$ ipython --no-banner

In [1]: import numpy as np

In [2]: from numpy import linalg as LA

In [3]: np.set_printoptions(precision=2, suppress=True, linewidth=100)

In [4]: def rd(a):
   ...:     return np.round(a, 2) + 0
   ...: 

In [5]: M = np.loadtxt("sample17.csv", delimiter=",")

In [6]: M
Out[6]: 
array([[ 1.84,  5.24,  3.63,  5.41],
       [ 2.17,  5.74,  3.98,  5.82],
       [-0.12, -1.03, -0.93, -1.01],
       [-0.29, -0.82, -0.56, -0.93],
       [-0.31, -0.58, -0.48, -0.49],
       [ 1.11,  3.52,  2.5 ,  3.55],
       [ 0.55,  1.8 ,  1.24,  1.79],
       [ 0.96,  2.84,  1.8 ,  2.76],
       [-0.87, -2.57, -1.46, -2.7 ],
       [-1.75, -5.1 , -3.51, -5.03],
       [ 1.4 ,  3.91,  2.61,  4.13],
       [-1.33, -3.95, -2.52, -3.99],
       [-0.98, -2.89, -1.67, -3.07],
       [ 0.47,  1.36,  1.12,  1.27],
       [-0.77, -1.94, -1.43, -1.85],
       [-2.16, -7.09, -4.73, -6.99],
       [ 0.1 ,  0.41,  0.35,  0.46],
       [-0.62, -1.95, -1.26, -2.01],
       [ 1.41,  4.28,  2.91,  4.33],
       [-0.15, -0.47, -0.42, -0.7 ],
       [-1.6 , -5.26, -3.53, -5.24],
       [ 0.09,  0.34,  0.21,  0.16],
       [-0.78, -2.31, -1.39, -2.44],
       [ 0.24,  1.12,  0.67,  1.18],
       [ 0.89,  2.78,  1.73,  2.44],
       [-1.53, -4.28, -3.1 , -4.27],
       [-0.77, -2.27, -1.61, -2.49],
       [ 0.82,  2.61,  1.56,  2.44]])

In [7]: basis = M[[12, 1]].astype(float)

In [8]: for _ in range(4):
   ...:     z = LA.norm(M[:, None] - basis, axis=-1).argmin(axis=1)
   ...:     basis = np.array([M[z == j].mean(axis=0) for j in range(2)])
   ...: 

In [9]: z
Out[9]: array([1, 1, 0, 0, 0, 1, 1, 1, 0, 0, 1, 0, 0, 1, 0, 0, 1, 0, 1, 0, 0, 1, 0, 1, 1, 0, 0, 1])

In [10]: np.bincount(z)
Out[10]: array([15, 13])

In [11]: np.abs(basis[1] - basis[0]).argmax()
Out[11]: np.int64(3)

In [12]: rd(basis[1] - basis[0])
Out[12]: array([1.86, 5.6 , 3.78, 5.63])

In [13]: [round(float(x), 2) for x in LA.svd(M, compute_uv=False)[:3]]
Out[13]: [28.2, 0.71, 0.5]

In [14]: LA.matrix_rank(M, rtol=0.1)
Out[14]: np.int64(1)

In [15]: np.argsort(-LA.norm(M, axis=0).round(6), kind="stable")[:3]
Out[15]: array([3, 1, 2])

In [16]: rd(np.abs(LA.svd(M)[2][-1]))
Out[16]: array([0.15, 0.74, 0.34, 0.56])

In [17]: round(np.log10(LA.cond(M)))
Out[17]: 2

In [18]: dist = LA.norm(M[:, None] - M[None], axis=-1)

In [19]: dist.shape
Out[19]: (28, 28)

In [20]: dist[13].round(6).argsort(kind="stable")[:4]
Out[20]: array([13, 23,  6, 16])

In [21]: J = np.load("data.npy")

In [22]: J
Out[22]: 
array([[2, 1],
       [4, 2],
       [6, 3],
       [0, 0]])

In [23]: U, sigma, Vt = LA.svd(J)

In [24]: vecs = Vt[:(sigma > 1e-8).sum()]

In [25]: rng = np.random.default_rng(50500)

In [26]: x = J[0] + -3 * J[1] + rng.integers(2) * np.eye(2)[1]

In [27]: x
Out[27]: array([-10.,  -5.])

In [28]: rd(vecs.T @ vecs)
Out[28]: 
array([[0.8, 0.4],
       [0.4, 0.2]])

In [29]: [round(float(x), 2) for x in LA.svd(J, compute_uv=False)[:3]]
Out[29]: [8.37, 0.0]

In [30]: mat = np.array([[65, 48, 57, 34],
    ...:     [48, 41, 38, 33],
    ...:     [57, 38, 53, 24],
    ...:     [34, 33, 24, 29]])

In [31]: evals, vecs = LA.eigh(mat)

In [32]: x = np.array([2, 2, 3, 0])

In [33]: (np.sign(vecs[:, -1].round(6)) == np.sign(vecs[0, -1].round(6))).astype(int)
Out[33]: array([1, 1, 1, 1])

In [34]: rd(LA.eigvalsh(mat[1:, 1:]))
Out[34]: array([  0.  ,  16.87, 106.13])

In [35]: rd(x @ mat @ x / (x @ x)), rd(evals[0]), rd(evals[-1])
Out[35]: (np.float64(142.65), np.float64(0.0), np.float64(169.89))

In [36]: rd(vecs * np.abs(evals) @ vecs.T)
Out[36]: 
array([[65., 48., 57., 34.],
       [48., 41., 38., 33.],
       [57., 38., 53., 24.],
       [34., 33., 24., 29.]])

In [37]: A = np.array([[81, 81, 18, 9], [81, 117, 48, 9], [18, 48, 29, 2], [9, 9, 2, 1]])

In [38]: A
Out[38]: 
array([[ 81,  81,  18,   9],
       [ 81, 117,  48,   9],
       [ 18,  48,  29,   2],
       [  9,   9,   2,   1]])

In [39]: f, v = A[2], A[3]

In [40]: f @ f
Out[40]: np.int64(3473)

In [41]: pr = (f @ v) / (f @ f) * f

In [42]: rd((v - pr) @ f)
Out[42]: np.float64(0.0)

In [43]: rd(v - pr)
Out[43]: array([ 5.61, -0.04, -3.46,  0.62])

In [44]: np.outer(f, v)
Out[44]: 
array([[162, 162,  36,  18],
       [432, 432,  96,  48],
       [261, 261,  58,  29],
       [ 18,  18,   4,   2]])

In [45]: rd(pr)
Out[45]: array([3.39, 9.04, 5.46, 0.38])

In [46]: feats = np.load("dump.npy")

In [47]: feats
Out[47]: 
array([[4, 1, 4, 0],
       [5, 3, 4, 0],
       [8, 7, 7, 5],
       [5, 3, 4, 0],
       [0, 0, 0, 0],
       [5, 1, 3, 2],
       [0, 0, 0, 0],
       [8, 7, 7, 5],
       [0, 0, 0, 0],
       [5, 3, 4, 0],
       [5, 1, 3, 2],
       [0, 0, 0, 0],
       [0, 0, 0, 0],
       [9, 4, 8, 0],
       [5, 1, 3, 2],
       [5, 1, 3, 2],
       [0, 0, 0, 0],
       [0, 0, 0, 0],
       [5, 3, 4, 0],
       [8, 5, 6, 7],
       [9, 2, 7, 2],
       [3, 4, 3, 5],
       [0, 0, 0, 0],
       [3, 4, 3, 5],
       [5, 3, 4, 0]])

In [48]: A2 = np.c_[feats[:, :2] @ np.array([[2, 2], [2, -1]]), np.array([0, -2, 2, 1, 2, 1, -3, -1, 3, 0, 0, 1, -1, 1, 0, 2, 3, 1, 3, -2, 1, 1, 2, 3, -1])]

In [49]: A2
Out[49]: 
array([[10,  7,  0],
       [16,  7, -2],
       [30,  9,  2],
       [16,  7,  1],
       [ 0,  0,  2],
       [12,  9,  1],
       [ 0,  0, -3],
       [30,  9, -1],
       [ 0,  0,  3],
       [16,  7,  0],
       [12,  9,  0],
       [ 0,  0,  1],
       [ 0,  0, -1],
       [26, 14,  1],
       [12,  9,  0],
       [12,  9,  2],
       [ 0,  0,  3],
       [ 0,  0,  1],
       [16,  7,  3],
       [26, 11, -2],
       [22, 16,  1],
       [14,  2,  1],
       [ 0,  0,  2],
       [14,  2,  3],
       [16,  7, -1]])

In [50]: LA.matrix_rank(np.c_[feats, A2])
Out[50]: np.int64(5)

In [51]: rd(LA.norm(A2 - feats @ LA.lstsq(feats, A2)[0], axis=0))
Out[51]: array([0.  , 0.  , 8.69])

In [52]: x = np.array([-4, -8, -7, 1])

In [53]: target = feats @ x

In [54]: rd(LA.pinv(feats) @ feats)
Out[54]: 
array([[1., 0., 0., 0.],
       [0., 1., 0., 0.],
       [0., 0., 1., 0.],
       [0., 0., 0., 1.]])

In [55]: target
Out[55]: 
array([ -52,  -72, -132,  -72,    0,  -47,    0, -132,    0,  -72,  -47,    0,    0, -124,  -47,
        -47,    0,    0,  -72, -107,  -99,  -60,    0,  -60,  -72])

In [56]: rd(LA.lstsq(feats, target)[0])
Out[56]: array([-4., -8., -7.,  1.])

In [57]: target = target + 0.1 * rng.normal(size=25)

In [58]: rd(target)
Out[58]: 
array([ -52.17,  -71.92, -132.01,  -72.11,    0.15,  -46.97,    0.08, -132.15,    0.1 ,  -71.91,
        -47.04,   -0.05,   -0.14, -123.95,  -46.91,  -47.  ,   -0.1 ,   -0.08,  -72.11, -106.94,
        -99.01,  -60.06,   -0.01,  -59.95,  -72.01])

In [59]: c, *_ = LA.lstsq(feats, target)

In [60]: rd(feats.T @ (target - feats @ c))
Out[60]: array([0., 0., 0., 0.])

In [61]: c.round()
Out[61]: array([-4., -8., -7.,  1.])

In [62]: [round(float(LA.norm(LA.solve(feats.T @ feats + lam * np.eye(4), feats.T @ target))), 2) for lam in (0, 1, 10, 100)]
Out[62]: [11.42, 11.25, 10.41, 8.87]

In [63]: rd(LA.norm(target - feats @ c))
Out[63]: np.float64(0.42)

In [64]: A2 = np.array([[9, 6, 5, 9], [6, 4, 0, 5], [2, 8, 1, 6], [2, 5, 6, 1]])

In [65]: F = np.triu(A2, 1)

In [66]: F
Out[66]: 
array([[0, 6, 5, 9],
       [0, 0, 0, 5],
       [0, 0, 0, 6],
       [0, 0, 0, 0]])

In [67]: z = rng.permutation(4)

In [68]: z
Out[68]: array([2, 0, 1, 3])

In [69]: A2 = F[z][:, z]

In [70]: rd(np.sort(np.abs(LA.eigvals(A2))))
Out[70]: array([0., 0., 0., 0.])

In [71]: np.allclose(A2, F)
Out[71]: False

In [72]: np.trace(A2)
Out[72]: np.int64(0)

In [73]: rd(LA.det(A2)), rd(LA.det(F[z]))
Out[73]: (np.float64(0.0), np.float64(0.0))

In [74]: A2 = np.array([[-2, 0], [1, 2]])

In [75]: basis = np.array([[2]])

In [76]: W0 = np.block([[A2, np.array([[1], [5]])], [np.zeros((1, 2)), basis]])

In [77]: W0
Out[77]: 
array([[-2.,  0.,  1.],
       [ 1.,  2.,  5.],
       [ 0.,  0.,  2.]])

In [78]: rd(LA.det(W0.T))
Out[78]: np.float64(-8.0)

In [79]: np.kron(np.eye(2, dtype=int), W0)
Out[79]: 
array([[-2.,  0.,  1., -0.,  0.,  0.],
       [ 1.,  2.,  5.,  0.,  0.,  0.],
       [ 0.,  0.,  2.,  0.,  0.,  0.],
       [-0.,  0.,  0., -2.,  0.,  1.],
       [ 0.,  0.,  0.,  1.,  2.,  5.],
       [ 0.,  0.,  0.,  0.,  0.,  2.]])

In [80]: rd(LA.det(2 * W0)), rd(LA.det(W0))
Out[80]: (np.float64(-64.0), np.float64(-8.0))

In [81]: rd(LA.eigvals(W0))
Out[81]: array([ 2., -2.,  2.])

In [82]: np.poly(W0)
Out[82]: array([ 1., -2., -4.,  8.])

In [83]: rd(LA.eigvals(W0).sum().real)
Out[83]: np.float64(2.0)

In [84]: U, sigma, Vt = LA.svd(F)

In [85]: vecs = Vt[:(sigma > 1e-8).sum()]

In [86]: x = F[2] + -1 * F[1] + rng.integers(2) * np.eye(4)[2]

In [87]: x
Out[87]: array([0., 0., 0., 1.])

In [88]: LA.matrix_rank(np.vstack([F, x]))
Out[88]: np.int64(2)

In [89]: rd(vecs.T @ vecs)
Out[89]: 
array([[0.  , 0.  , 0.  , 0.  ],
       [0.  , 0.59, 0.49, 0.  ],
       [0.  , 0.49, 0.41, 0.  ],
       [0.  , 0.  , 0.  , 1.  ]])

In [90]: evals, vecs = LA.eig(W0)

In [91]: rd(np.sort(LA.eigvals(W0.T)))
Out[91]: array([-2.,  2.,  2.])

In [92]: evals
Out[92]: array([ 2., -2.,  2.])

In [93]: f = np.array([-1, 1, -2])

In [94]: A2 = W0 + np.outer(f, np.eye(3)[0])

In [95]: LA.matrix_rank(LA.inv(A2) - LA.inv(W0), tol=1e-8)
Out[95]: np.int64(1)

In [96]: A2
Out[96]: 
array([[-3.,  0.,  1.],
       [ 2.,  2.,  5.],
       [-2.,  0.,  2.]])

In [97]: rd(LA.det(A2) / LA.det(W0)), rd(1 + LA.solve(W0, f)[0])
Out[97]: (np.float64(1.0), np.float64(1.0))

In [98]: LA.matrix_rank(A2 - W0)
Out[98]: np.int64(1)

In [99]: C2 = W0.T @ W0

In [100]: (W0 @ W0.T).shape
Out[100]: (3, 3)

In [101]: LA.matrix_rank(C2)
Out[101]: np.int64(3)

In [102]: C2
Out[102]: 
array([[ 5.,  2.,  3.],
       [ 2.,  4., 10.],
       [ 3., 10., 30.]])

In [103]: O, _ = LA.qr(np.array([[2.0, 0.5, -1.3], [-0.5, -0.5, -0.3], [-0.5, -0.4, -2.4]]))

In [104]: m1 = O[:, :3]

In [105]: rd(m1)
Out[105]: 
array([[-0.94, -0.33,  0.05],
       [ 0.24, -0.77, -0.59],
       [ 0.24, -0.54,  0.81]])

In [106]: x = np.array([2, 5, 4])

In [107]: target = m1 @ x

In [108]: rd(target)
Out[108]: array([-3.32, -5.75,  0.97])

In [109]: rd(LA.solve(m1, m1[:, 2]))
Out[109]: array([0., 0., 1.])

In [110]: rd(LA.solve(m1.T, m1[2]))
Out[110]: array([0., 0., 1.])

In [111]: rd(LA.solve(m1, target))
Out[111]: array([2., 5., 4.])

In [112]: proj = np.triu(np.array([[-2, 0, 2], [2, 2, 1], [2, -2, 1]]), 1) + np.eye(3)

In [113]: A2 = proj @ m1 @ LA.inv(proj)

In [114]: rd(np.poly(A2))
Out[114]: array([ 1.  ,  0.91, -0.91, -1.  ])

In [115]: LA.matrix_rank(A2)
Out[115]: np.int64(3)

In [116]: Xc = (M - M.mean(axis=0)) / M.std(axis=0)

In [117]: np.argwhere(np.abs(Xc) > 2)
Out[117]: 
array([[ 1,  0],
       [15,  1],
       [15,  2],
       [15,  3]])

In [118]: c = LA.lstsq(np.delete(Xc, 2, axis=1), Xc[:, 2])[0]

In [119]: rd(c)
Out[119]: array([ 0.1 ,  0.93, -0.03])

In [120]: rd(1 - np.var(Xc[:, 2] - np.delete(Xc, 2, axis=1) @ c))
Out[120]: np.float64(1.0)

In [121]: np.abs(c).argmax()
Out[121]: np.int64(1)

In [122]: x = np.array([-2, -1, -2])

In [123]: target = m1 @ x

In [124]: c, lr = np.zeros(3), 1 / LA.norm(m1, 2) ** 2

In [125]: for i in range(6):
     ...:     c -= lr * m1.T @ (m1 @ c - target)
     ...:     if i % 1 == 0: print(i, round(LA.norm(m1 @ c - target), 2))
     ...: 
0 0.0
1 0.0
2 0.0
3 0.0
4 0.0
5 0.0

In [126]: c
Out[126]: array([-2., -1., -2.])
